% ipython --no-banner

In [1]: import numpy as np

In [2]: from numpy import linalg as LA

In [3]: np.set_printoptions(suppress=True, linewidth=160)

In [4]: M = np.load("dump.npy")

In [5]: M
Out[5]: 
array([[-20.28,  19.26, -29.24, -29.99],
       [-20.2 ,  22.49, -29.02, -30.28],
       [-20.39,  19.22, -30.  , -31.53],
       [-20.48,  19.59, -28.66, -29.69],
       [-20.06,  19.81, -31.37, -29.5 ],
       [-21.55,  20.56, -30.26, -29.92],
       [-19.74,  21.73, -29.21, -30.29],
       [-18.98,  19.9 , -31.17, -30.55],
       [-21.95,  20.82, -29.56, -30.63],
       [-20.45,  21.57, -30.1 , -30.77],
       [-21.33,  18.36, -29.96, -30.14],
       [-21.  ,  18.71, -29.99, -29.81],
       [-18.54,  21.13, -30.72, -30.68],
       [-19.79,  21.04, -29.51, -29.64],
       [-18.65,  20.22, -28.79, -30.71]])

In [6]: O, R = LA.qr(M)

In [7]: O.shape, R.shape
Out[7]: ((15, 4), (4, 4))

In [8]: R.round(2)
Out[8]: 
array([[ 78.42, -78.46, 115.41, 117.1 ],
       [  0.  ,  -6.45,   3.96,   4.61],
       [  0.  ,   0.  ,   5.25,   3.2 ],
       [  0.  ,   0.  ,   0.  ,   2.93]])

In [9]: np.round(np.trace(O @ O.T), 2)
Out[9]: np.float64(4.0)

In [10]: np.round(np.abs(np.diag(R)), 2)
Out[10]: array([78.42,  6.45,  5.25,  2.93])

In [11]: np.round(O.T @ O, 2) + 0
Out[11]: 
array([[1., 0., 0., 0.],
       [0., 1., 0., 0.],
       [0., 0., 1., 0.],
       [0., 0., 0., 1.]])

In [12]: A = np.load("arr.npy")

In [13]: A
Out[13]: 
array([[0, 1, 0],
       [4, 0, 0],
       [0, 0, 2]])

In [14]: # 2 groups of indices that never mix

In [15]: f = np.array([-4, 5])

In [16]: np.array([np.convolve(row, f, "same") for row in A])
Out[16]: 
array([[  0,  -4,   5],
       [-16,  20,   0],
       [  0,   0,  -8]])

In [17]: np.cross(A[2, :3], A[0, :3])
Out[17]: array([-2,  0,  0])

In [18]: np.convolve(A[2], f)
Out[18]: array([ 0,  0, -8, 10])

In [19]: np.polyval(f, A[2])
Out[19]: array([ 5,  5, -3])

In [20]: t3 = np.stack([A, -3 * A, A[::-1]])

In [21]: t3.shape
Out[21]: (3, 3, 3)

In [22]: t3.sum(axis=0)
Out[22]: 
array([[ 0, -2,  2],
       [-4,  0,  0],
       [ 0,  1, -4]])

In [23]: vals, V = LA.eig(A)

In [24]: np.round(np.sort(LA.eigvals(A @ A)), 2)
Out[24]: array([4., 4., 4.])

In [25]: vals.round(2)
Out[25]: array([ 2., -2.,  2.])

In [26]: J = np.loadtxt("mat.csv", delimiter=",")

In [27]: J
Out[27]: 
array([[1., 0., 1., 0., 2.],
       [0., 2., 1., 2., 2.],
       [0., 0., 2., 2., 2.],
       [0., 0., 0., 1., 1.],
       [0., 0., 0., 0., 1.]])

In [28]: np.round(LA.svd(J, compute_uv=False), 2)
Out[28]: array([5.24, 1.93, 1.41, 0.83, 0.34])

In [29]: np.count_nonzero(J)
Out[29]: np.int64(13)

In [30]: round(LA.norm(J), 2)
Out[30]: np.float64(5.83)

In [31]: J.shape
Out[31]: (5, 5)

In [32]: np.diff(J, axis=0)
Out[32]: 
array([[-1.,  2.,  0.,  2.,  0.],
       [ 0., -2.,  1.,  0.,  0.],
       [ 0.,  0., -2., -1., -1.],
       [ 0.,  0.,  0., -1.,  0.]])

In [33]: data = np.load("data.npy")

In [34]: data
Out[34]: 
array([[-0.5,  0.7,  1.3],
       [ 1.1, -0.1, -1.2],
       [ 1.8,  0.6, -0.1],
       [-0.6, -0.8,  1.1],
       [-1.4,  0.1,  1.7],
       [-0.4,  0.8,  0.9],
       [ 0.2,  0.2, -0.7],
       [ 1.4, -2.2, -1.3],
       [-0.4, -1.9,  0.6],
       [ 1.4, -0.3,  1.3],
       [ 0.1,  0.5,  0.1],
       [12.5, -3. ,  2.5],
       [-1.1,  0.6,  0.3],
       [-1.2,  0.3, -0.2],
       [ 0.2,  0.4,  0.9],
       [-0.3, -0.1, -0.7],
       [ 1. ,  1. ,  1.1],
       [-2.1, -0.8,  1.2],
       [ 0.4,  0.2,  0.3],
       [-2.6, -1. ,  1. ],
       [ 0.2,  0.2,  2.9],
       [ 1. ,  0.2,  0. ],
       [-0.3,  1. ,  0. ],
       [-0.8, -2.3, -1.7],
       [-1.1, -0.3, -1.4],
       [ 0. ,  0.4, -2.1]])

In [35]: # row 11 is much longer than the rest

In [36]: proj = data @ LA.solve(data.T @ data, data.T)

In [37]: np.round(proj @ data[:, 2], 2) + 0
Out[37]: 
array([ 1.3, -1.2, -0.1,  1.1,  1.7,  0.9, -0.7, -1.3,  0.6,  1.3,  0.1,  2.5,  0.3, -0.2,  0.9, -0.7,  1.1,  1.2,  0.3,  1. ,  2.9,  0. ,  0. , -1.7, -1.4,
       -2.1])

In [38]: LA.matrix_rank(np.eye(26) - proj)
Out[38]: np.int64(23)
